% python3 -q
>>> import numpy as np
>>> np.set_printoptions(precision=4, suppress=True, linewidth=100, sign=" ")
>>> arr = np.load("x.npy")
>>> print(arr)
[[-1  3 -3]
 [-3 -1  3]
 [ 3 -3 -1]]
>>> rng = np.random.default_rng(7068)
>>> z = rng.permutation(3)
>>> print(z)
[ 1  2  0]
>>> Y = arr[z][:, z]
>>> print(np.sort(np.abs(np.linalg.eigvals(Y))))
[ 1.      5.2915  5.2915]
>>> print(np.allclose(Y, arr))
True
>>> print(arr @ (-1.0) ** np.arange(3))
[-7.  1.  5.]
>>> print(np.sort(np.abs(np.fft.fft(arr[0]))), np.sort(np.linalg.svd(arr, compute_uv=False)))
[ 1.      5.2915  5.2915] [ 1.      5.2915  5.2915]
>>> print(np.allclose(arr @ arr.T, arr.T @ arr))
True
>>> print(np.fft.fft(arr[0]))
[-1.+0.j     -1.-5.1962j -1.+5.1962j]
>>> O, V = np.linalg.qr(arr[:, :1])[0], np.linalg.qr(arr[:, 1:])[0]
>>> sig = np.linalg.svd(O.T @ V, compute_uv=False)
>>> print((sig > 0.9).sum())
1
>>> print(round(float(np.linalg.norm(O @ O.T - V @ V.T, 2)), 4))
1.0
>>> print(np.degrees(np.arccos(sig.clip(0, 1))))
[ 22.5746]
>>> print(np.poly(arr))
[  1.   3.  30.  28.]
>>> print(np.round(np.linalg.det(2 * arr), 4), round(float(np.linalg.det(arr)), 4))
-224.0 -28.0
>>> data = np.loadtxt("run1.csv", delimiter=",")
>>> print(data)
[[-11.807    2.4703  -2.1514  12.7056]
 [-11.6335   2.4414  -2.0631  12.5125]
 [-10.5575   2.2599  -1.528   11.3141]
 [-10.3418   2.2228  -1.4234  11.0737]
 [ -6.1855   1.4578   0.3523   6.4359]
 [ -2.5898   0.6711   1.21     2.4417]
 [ -1.895    0.495    1.2056   1.6864]
 [ -1.4417   0.3737   1.1394   1.2041]
 [ -0.3285   0.0585   0.5137   0.1452]
 [ -0.1159   0.0106   0.2146   0.0234]
 [  0.0837   0.0082  -0.1711   0.0149]
 [  0.2781   0.0991  -0.4681   0.1358]
 [  0.4627   0.2249  -0.5102   0.2365]
 [  0.5174   0.2616  -0.4938   0.2556]
 [  0.5413   0.2773  -0.4839   0.2625]
 [  3.8888   1.6547   3.3392  -0.9477]
 [  7.9646   2.7349   8.4731  -3.5759]
 [  9.2806   3.0347  10.1239  -4.5038]
 [  9.2907   3.037   10.1366  -4.5111]
 [ 11.9598   3.6003  13.468   -6.4621]
 [ 13.5085   3.9058  15.3911  -7.6264]]
>>> vec = np.array([3, -4, -5, -1])
>>> print(np.linalg.norm(data @ vec) <= np.linalg.norm(data, 2) * np.linalg.norm(vec) + 1e-9)
True
>>> print(np.sign((data @ vec).round(6)))
[-1. -1. -1. -1. -1. -1. -1. -1. -1. -1.  1.  1.  1.  1.  1. -1. -1. -1. -1. -1. -1.]
>>> print((data @ vec).argmax())
12
